$ python3 -q
>>> import numpy as np
>>> np.set_printoptions(precision=2, suppress=True, linewidth=120, legacy="1.25")
>>> A2 = np.array([[0, 0], [2, 1]])
>>> cent = np.array([[3]])
>>> E = np.block([[A2, np.zeros((2, 1))], [np.zeros((1, 2)), cent]])
>>> E
array([[0., 0., 0.],
       [2., 1., 0.],
       [0., 0., 3.]])
>>> np.linalg.matrix_rank(E - E[0, 0] * np.eye(3))
2
>>> np.sort(np.linalg.eigvals(E))
array([0., 1., 3.])
>>> [int(np.linalg.matrix_rank(np.linalg.matrix_power(E, p))) for p in range(1, 4)]
[2, 2, 2]
>>> E @ E
array([[0., 0., 0.],
       [2., 1., 0.],
       [0., 0., 9.]])
>>> left, sigma, vt = np.linalg.svd(E)
>>> evecs = vt[:(sigma > 1e-8).sum()]
>>> rng = np.random.default_rng(920197)
>>> vec = E[2] + 4 * E[1] + rng.integers(2) * np.eye(3)[0]
>>> vec
array([8., 4., 3.])
>>> np.linalg.matrix_rank(np.vstack([E, vec]))
2
>>> np.allclose(evecs.T @ evecs @ vec, vec)
True
>>> np.diag(evecs.T @ evecs)
array([0.8, 0.2, 1. ])
>>> evecs.T @ evecs
array([[0.8, 0.4, 0. ],
       [0.4, 0.2, 0. ],
       [0. , 0. , 1. ]])
>>> sigma = 3 * 0.2 ** np.arange(3)
>>> O, _ = np.linalg.qr(np.array([[-1.0, 0.0, 0.5], [-1.1, -0.2, -0.9], [0.3, -0.7, 0.5]]))
>>> X = rng.normal(size=(19, 3)) * sigma @ O
>>> X
array([[ 3.49, -0.2 , -5.39],
       [ 2.66,  0.2 , -2.23],
       [-2.81, -0.08,  3.62],
       [-0.31,  0.52,  2.66],
       [ 4.52,  0.28, -3.14],
       [ 1.12,  0.23, -1.07],
       [-2.26, -0.52,  0.42],
       [ 0.05,  0.13,  0.49],
       [-0.56,  0.24,  0.56],
       [-1.05,  0.24,  2.02],
       [-2.31,  0.16,  3.04],
       [ 2.93,  0.24, -2.35],
       [ 1.89, -0.13, -2.64],
       [-3.67,  0.05,  4.37],
       [-2.84, -0.42,  1.85],
       [-2.58,  0.16,  3.34],
       [ 1.91, -0.08, -2.84],
       [ 1.68,  0.11, -1.29],
       [-1.55,  0.22,  2.23]])
>>> f, r1 = X[5], X[11]
>>> round(f @ f, 2)
2.45
>>> p = (f @ r1) / (f @ f) * f
>>> r1 - p
array([ 0.25, -0.3 ,  0.2 ])
>>> np.linalg.matrix_rank(np.outer(f, r1))
1
>>> np.round(np.linalg.norm(f + r1) ** 2 + np.linalg.norm(f - r1) ** 2, 2)
33.18
